>>> import numpy as np
>>> np.set_printoptions(precision=3, suppress=True, linewidth=140)
>>> rnd = lambda a: np.round(a, 3) + 0
>>> data = np.array([[0, 1, -2, 2], [0, -1, -1, 2], [-2, 2, -1, 1]])
>>> data[:, 2] = -1 * data[:, 0]
>>> data
array([[ 0,  1,  0,  2],
       [ 0, -1,  0,  2],
       [-2,  2,  2,  1]])
>>> th = np.radians(45)
>>> Rm = np.eye(4)
>>> Rm[1, 1] = Rm[2, 2] = np.cos(th)
>>> Rm[1, 2], Rm[2, 1] = -np.sin(th), np.sin(th)
>>> rnd(Rm)
array([[ 1.   ,  0.   ,  0.   ,  0.   ],
       [ 0.   ,  0.707, -0.707,  0.   ],
       [ 0.   ,  0.707,  0.707,  0.   ],
       [ 0.   ,  0.   ,  0.   ,  1.   ]])
>>> M2 = data @ Rm.T
>>> rnd(np.linalg.det(Rm)), rnd(np.trace(Rm))
(np.float64(1.0), np.float64(3.414))
>>> np.allclose(np.linalg.norm(data, axis=1), np.linalg.norm(M2, axis=1))
True
>>> np.linalg.matrix_rank(data)
np.int64(3)
>>> data.sum(axis=0)
array([-2,  2,  2,  5])
>>> rnd(np.linalg.norm(data, axis=1))
array([2.236, 2.236, 3.606])
>>> np.linalg.norm(data, axis=1).argmax()
np.int64(2)
>>> rnd(np.linalg.norm(data, "nuc"))
np.float64(7.6)
>>> rnd(np.linalg.norm(data[1], 1)), rnd(np.linalg.norm(data[1], np.inf))
(np.float64(3.0), np.float64(2.0))
>>> def softmax(z):
...     e = np.exp(z - z.max(axis=-1, keepdims=True))
...     return e / e.sum(axis=-1, keepdims=True)
... 
>>> rnd(softmax(data[2] + -3))
array([0.008, 0.419, 0.419, 0.154])
>>> softmax(data).sum(axis=1)
array([1., 1., 1.])
>>> rnd(softmax(data[2]))
array([0.008, 0.419, 0.419, 0.154])
>>> scores = data @ data.T / np.sqrt(4)
>>> rnd(softmax(scores + np.triu(np.full(scores.shape, -np.inf), 1)))
array([[1.   , 0.   , 0.   ],
       [0.269, 0.731, 0.   ],
       [0.011, 0.001, 0.988]])
>>> softmax(scores).round(6).argmax(axis=1)
array([0, 1, 2])
>>> rnd(softmax(scores))
array([[0.506, 0.186, 0.307],
       [0.254, 0.69 , 0.057],
       [0.011, 0.001, 0.988]])
>>> rnd(softmax(scores)[2] @ data)
array([-1.975,  1.985,  1.975,  1.012])
>>> G = data.T @ data
>>> np.linalg.matrix_rank(G)
np.int64(3)
>>> G
array([[ 4, -4, -4, -2],
       [-4,  6,  4,  2],
       [-4,  4,  4,  2],
       [-2,  2,  2,  9]])
>>> rnd(np.linalg.eigvalsh(G)[::-1])
array([14.801,  6.955,  1.243,  0.   ])
>>> np.allclose(G, G.T)
True
>>> rnd(np.linalg.svd(data, compute_uv=False) ** 2)
array([14.801,  6.955,  1.243])
>>> np.diag(G)
array([4, 6, 4, 9])
>>> rng = np.random.default_rng(37)
>>> M = np.array([[-3, -3, 1], [0, -1, 4], [1, -2, 0], [-4, -2, -5]]) * (rng.random((4, 3)) < 0.3)
>>> M
array([[ 0,  0,  1],
       [ 0,  0,  0],
       [ 0, -2,  0],
       [-4,  0,  0]])
>>> M2 = np.c_[M[:, :2] @ np.array([[5, 5], [3, 2]]), np.array([1, 5, -3, -6])]
>>> M2
array([[  0,   0,   1],
       [  0,   0,   5],
       [ -6,  -4,  -3],
       [-20, -20,  -6]])
>>> np.linalg.matrix_rank(np.c_[M, M2])
np.int64(4)
>>> hat = M @ np.linalg.solve(M.T @ M, M.T)
>>> np.trace(hat)
np.float64(3.0)
>>> hat
array([[1., 0., 0., 0.],
       [0., 0., 0., 0.],
       [0., 0., 1., 0.],
       [0., 0., 0., 1.]])
>>> hat @ M[:, 2]
array([1., 0., 0., 0.])
>>> np.allclose(hat @ hat, hat)
True
>>> np.diag(hat)
array([1., 0., 1., 1.])
>>> rnd(softmax(10 * M[3]))
array([0. , 0.5, 0.5])
>>> softmax(M).sum(axis=1)
array([1., 1., 1., 1.])
>>> scores = M @ M.T / np.sqrt(3)
>>> rnd(softmax(scores))
array([[0.373, 0.209, 0.209, 0.209],
       [0.25 , 0.25 , 0.25 , 0.25 ],
       [0.077, 0.077, 0.77 , 0.077],
       [0.   , 0.   , 0.   , 1.   ]])
>>> softmax(scores).round(6).argmax(axis=1)
array([0, 0, 2, 3])
>>> rnd(softmax(scores)[3] @ M)
array([-3.999,  0.   ,  0.   ])
>>> M @ M.T
array([[ 1,  0,  0,  0],
       [ 0,  0,  0,  0],
       [ 0,  0,  4,  0],
       [ 0,  0,  0, 16]])
>>> rnd(np.linalg.norm(M, axis=0))
array([4., 2., 1.])
>>> rnd(np.linalg.svd(M, compute_uv=False))
array([4., 2., 1.])
>>> M.T @ M
array([[16,  0,  0],
       [ 0,  4,  0],
       [ 0,  0,  1]])
>>> E = np.loadtxt("x.csv", delimiter=",")
>>> rnd(E)
array([[-2.862,  0.421, -0.795],
       [-0.636, -2.822,  0.795],
       [-0.636,  0.927,  2.782]])
>>> rnd(softmax(10 * E[2]))
array([0., 0., 1.])
>>> rnd(softmax(E[2]))
array([0.028, 0.132, 0.841])
>>> scores = E @ E.T / np.sqrt(3)
>>> rnd(softmax(scores + np.triu(np.full(scores.shape, -np.inf), 1)))
array([[1.   , 0.   , 0.   ],
       [0.006, 0.994, 0.   ],
       [0.005, 0.005, 0.989]])
>>> rnd(softmax(scores))
array([[0.989, 0.005, 0.005],
       [0.005, 0.989, 0.005],
       [0.005, 0.005, 0.989]])
>>> softmax(scores).round(6).argmax(axis=1)
array([0, 1, 2])
>>> rnd(np.linalg.det(E))
np.float64(27.0)
>>> rnd(np.linalg.matrix_power(E, 2))
array([[ 8.429, -3.131,  0.399],
       [ 3.11 ,  8.432,  0.473],
       [-0.538, -0.305,  8.979]])
>>> w1 = np.array([[3, 1, 3, 3], [3, 3, 2, 2], [1, 0, 2, 1]])
>>> c = np.array([7, -8, 2, 7])
>>> hid = np.maximum(E @ w1 + c, 0)
>>> rnd(hid)
array([[ 0.   ,  0.   ,  0.   ,  0.   ],
       [ 0.   ,  0.   ,  0.   ,  0.243],
       [10.653,  0.   ,  7.508,  9.727]])
>>> W2 = np.array([[-2, 0], [2, -2], [2, 1], [0, 1]])
>>> (hid @ W2).round(6).argmax(axis=1)
array([0, 1, 1])
>>> w1 @ W2
array([[ 2,  4],
       [ 4, -2],
       [ 2,  3]])
>>> rnd(hid @ W2)
array([[ 0.   ,  0.   ],
       [ 0.   ,  0.243],
       [-6.29 , 17.235]])
>>> x = np.array([1, 4, 5])
>>> target = E @ x
>>> rnd(target)
array([-5.151, -7.951, 16.978])
>>> rnd(np.linalg.solve(E.T, E[2]))
array([0., 0., 1.])
>>> rnd(np.linalg.solve(E, target + E[:, 2]))
array([1., 4., 6.])
>>> u = np.array([9, 5])
>>> rnd(np.array([np.convolve(row, u, "same") for row in E]))
array([[-25.758, -10.519,  -5.046],
       [ -5.724, -28.578,  -6.958],
       [ -5.724,   5.16 ,  29.667]])
>>> F = np.load("test10.npy")
>>> F
array([[ 1.8,  1.7, -0.9],
       [ 0.7, -0.2, -2.1],
       [ 0.1, -0.2, -0.2],
       [ 0.9,  1.6, -0.8]])
>>> z = rng.permutation(3)
>>> M2 = F[:, z] * rng.choice([-1, 1], 3)
>>> M2
array([[-1.8, -1.7, -0.9],
       [-0.7,  0.2, -2.1],
       [-0.1,  0.2, -0.2],
       [-0.9, -1.6, -0.8]])
>>> Uu, _, vt = np.linalg.svd(F.T @ M2)
>>> z
array([0, 1, 2])
>>> T = np.stack([F, 3 * F, F[::-1]])
>>> T.shape
(3, 4, 3)
>>> np.linalg.matrix_rank(T.reshape(3, -1))
np.int64(2)
>>> (T @ F.T).shape
(3, 4, 4)
>>> rnd(np.einsum("bij,cij->bc", T, T))
array([[ 15.98,  47.94,  11.18],
       [ 47.94, 143.82,  33.54],
       [ 11.18,  33.54,  15.98]])
>>> np.linalg.matrix_rank(T)
array([3, 3, 3])
>>> hat = F @ np.linalg.solve(F.T @ F, F.T)
>>> rnd(np.diag(hat))
array([0.986, 0.984, 0.083, 0.948])
>>> rnd(hat @ F[:, 0])
array([1.8, 0.7, 0.1, 0.9])
>>> np.allclose(hat @ hat, hat)
True
>>> rnd(np.linalg.eigvalsh(hat))
array([0., 1., 1., 1.])
>>> rnd(np.trace(hat))
np.float64(3.0)
>>> x = np.array([8, 1, 2])
>>> target = F @ x
>>> rnd(target)
array([14.3,  1.2,  0.2,  7.2])
>>> rnd(np.linalg.solve(F.T @ F, F.T @ target))
array([8., 1., 2.])
>>> target = target + 0.05 * rng.normal(size=4)
>>> rnd(target)
array([14.268,  1.182,  0.235,  7.245])
>>> c, *_ = np.linalg.lstsq(F, target)
>>> rnd(F.T @ (target - F @ c))
array([0., 0., 0.])
>>> c.round()
array([8., 1., 2.])
>>> rnd(np.linalg.norm(target - F @ c))
np.float64(0.049)
>>> X, _ = np.linalg.qr(np.array([[-1.7, -1.1], [1.6, -0.4]]))
>>> rnd(X)
array([[-0.728,  0.685],
       [ 0.685,  0.728]])
>>> G = X.T @ X
>>> rnd(G)
array([[1., 0.],
       [0., 1.]])
>>> rnd(np.linalg.svd(X, compute_uv=False) ** 2)
array([1., 1.])
>>> Uu, sv, vt = np.linalg.svd(X, full_matrices=False)
>>> rnd(sv / sv[0])
array([1., 1.])
>>> (sv > 1e-8).sum()
np.int64(2)
>>> Uu.shape, sv.shape, vt.shape
((2, 2), (2,), (2, 2))
>>> rnd(Uu.T @ X @ vt.T)
array([[1., 0.],
       [0., 1.]])
>>> rnd(np.cumsum(sv ** 2) / np.sum(sv ** 2))
array([0.5, 1. ])
>>> rnd(Uu.T @ Uu)
array([[1., 0.],
       [0., 1.]])
>>> (X - X.T) / 2
array([[0., 0.],
       [0., 0.]])
>>> rnd(np.trace(X))
np.float64(0.0)
>>> rnd(X @ X)
array([[1., 0.],
       [0., 1.]])
>>> np.allclose(X, X.T)
True
>>> rnd((X + X.T) / 2)
array([[-0.728,  0.685],
       [ 0.685,  0.728]])
>>> x = np.array([1, 2])
>>> rnd(np.linalg.norm(x)), rnd(np.linalg.norm(X @ x))
(np.float64(2.236), np.float64(2.236))
>>> [p for p in range(1, 25) if np.allclose(np.linalg.matrix_power(X, p), np.eye(2))]
[2, 4, 6, 8, 10, 12, 14, 16, 18, 20, 22, 24]
>>> mat = np.loadtxt("data.csv", delimiter=",")
>>> mat
array([[-3.,  3., -1.],
       [ 3., -3.,  3.],
       [ 1.,  1., -4.]])
>>> M2 = np.array([[1, 0, 5], [2, 8, 8]])
>>> W2 = np.kron(M2, mat)
>>> W2.shape
(6, 9)
>>> M2 = np.linalg.inv(mat)
>>> rnd(np.linalg.det(mat) * np.linalg.det(M2))
np.float64(1.0)
>>> rnd(mat @ M2)
array([[1., 0., 0.],
       [0., 1., 0.],
       [0., 0., 1.]])
>>> rnd(np.linalg.cond(mat))
np.float64(15.723)
>>> np.allclose(M2, mat.T)
False
>>> M2 = mat + rng.integers(-2, 3, (3, 2)) @ rng.integers(-2, 3, (2, 3))
>>> M2
array([[-1.,  0., -3.],
       [ 3., -4.,  3.],
       [ 3., -3., -6.]])
>>> np.abs(M2 - mat).sum(axis=1)
array([7., 1., 8.])
>>> np.linalg.matrix_rank(M2 - mat, tol=1e-8)
np.int64(2)
>>> np.all(np.linalg.eigvalsh(X) > 0)
np.False_
>>> W2 = np.array([[-0.4, -0.6, -0.4]])
>>> K = np.array([[-2],
...     [-2],
...     [-7],
...     [1],
...     [-1],
...     [-8],
...     [-1],
...     [0],
...     [4],
...     [-9],
...     [2],
...     [-7],
...     [-3],
...     [3],
...     [-6],
...     [3],
...     [-4],
...     [-9],
...     [2],
...     [-2],
...     [-7],
...     [3]]) @ W2 + 0.1 * rng.normal(size=(22, 3))
>>> rnd(K)
array([[ 0.793,  1.052,  0.815],
       [ 0.706,  1.389,  0.815],
       [ 2.818,  4.21 ,  2.683],
       [-0.444, -0.589, -0.309],
       [ 0.422,  0.468,  0.379],
       [ 3.186,  4.632,  3.254],
       [ 0.476,  0.509,  0.619],
       [ 0.032, -0.059,  0.195],
       [-1.659, -2.385, -1.781],
       [ 3.49 ,  5.575,  3.5  ],
       [-0.884, -1.226, -0.882],
       [ 2.675,  4.098,  2.783],
       [ 1.351,  1.877,  1.426],
       [-1.287, -1.783, -1.174],
       [ 2.451,  3.672,  2.227],
       [-1.052, -1.801, -1.25 ],
       [ 1.625,  2.341,  1.474],
       [ 3.563,  5.206,  3.487],
       [-0.728, -1.152, -0.915],
       [ 0.575,  1.218,  0.837],
       [ 2.794,  4.1  ,  2.806],
       [-1.237, -1.782, -1.143]])
>>> Xs = K - K.mean(axis=0)
>>> Uu, sv, vt = np.linalg.svd(Xs, full_matrices=False)
>>> rnd(sv ** 2 / (sv ** 2).sum())
array([0.998, 0.001, 0.001])
>>> np.linalg.matrix_rank(Xs)
np.int64(3)
>>> np.searchsorted(np.cumsum(sv ** 2) / (sv ** 2).sum(), 0.9) + 1
np.int64(1)
>>> rnd(np.abs(vt[-1]))
array([0.854, 0.279, 0.438])
>>> rnd(vt[0] * np.sign(vt[0, np.abs(vt[0]).argmax()]))
array([0.486, 0.728, 0.484])
>>> np.abs(Uu[:, 0]).argmax()
np.int64(9)
>>> Uu, sv, vt = np.linalg.svd(K)
>>> rnd(sv)
array([18.275,  0.546,  0.408])
>>> np.argmax(sv[:-1] / (sv[1:] + 1e-6)) + 1
np.int64(1)
>>> M2 = Uu[:, :1] @ np.diag(sv[:1]) @ vt[:1]
>>> rnd(np.linalg.norm(K - M2, 2)), rnd(sv[1])
(np.float64(0.546), np.float64(0.546))
>>> rnd(np.linalg.norm(K - M2) / np.linalg.norm(K))
np.float64(0.037)
>>> O, evecs = np.linalg.qr(K[:, :2])[0], np.linalg.qr(K[:, 2:])[0]
>>> sv = np.linalg.svd(O.T @ evecs, compute_uv=False)
>>> rnd(np.linalg.norm(O @ O.T - evecs @ evecs.T, 2))
np.float64(1.0)
>>> (sv > 0.9).sum()
np.int64(1)
>>> z = rng.permutation(3)
>>> z
array([0, 2, 1])
>>> M2 = mat[z][:, z]
>>> np.diag(M2)
array([-3., -4., -3.])
>>> np.trace(M2)
np.float64(-10.0)
>>> W2 = K[[6, 17]].astype(float)
>>> for _ in range(6):
...     z = np.linalg.norm(K[:, None] - W2, axis=-1).argmin(axis=1)
...     W2 = np.array([K[z == j].mean(axis=0) for j in range(2)])
... 
>>> z
array([0, 0, 1, 0, 0, 1, 0, 0, 0, 1, 0, 1, 1, 0, 1, 0, 1, 1, 0, 0, 1, 0])
>>> rnd(W2)
array([[-0.33 , -0.473, -0.292],
       [ 2.662,  3.968,  2.627]])
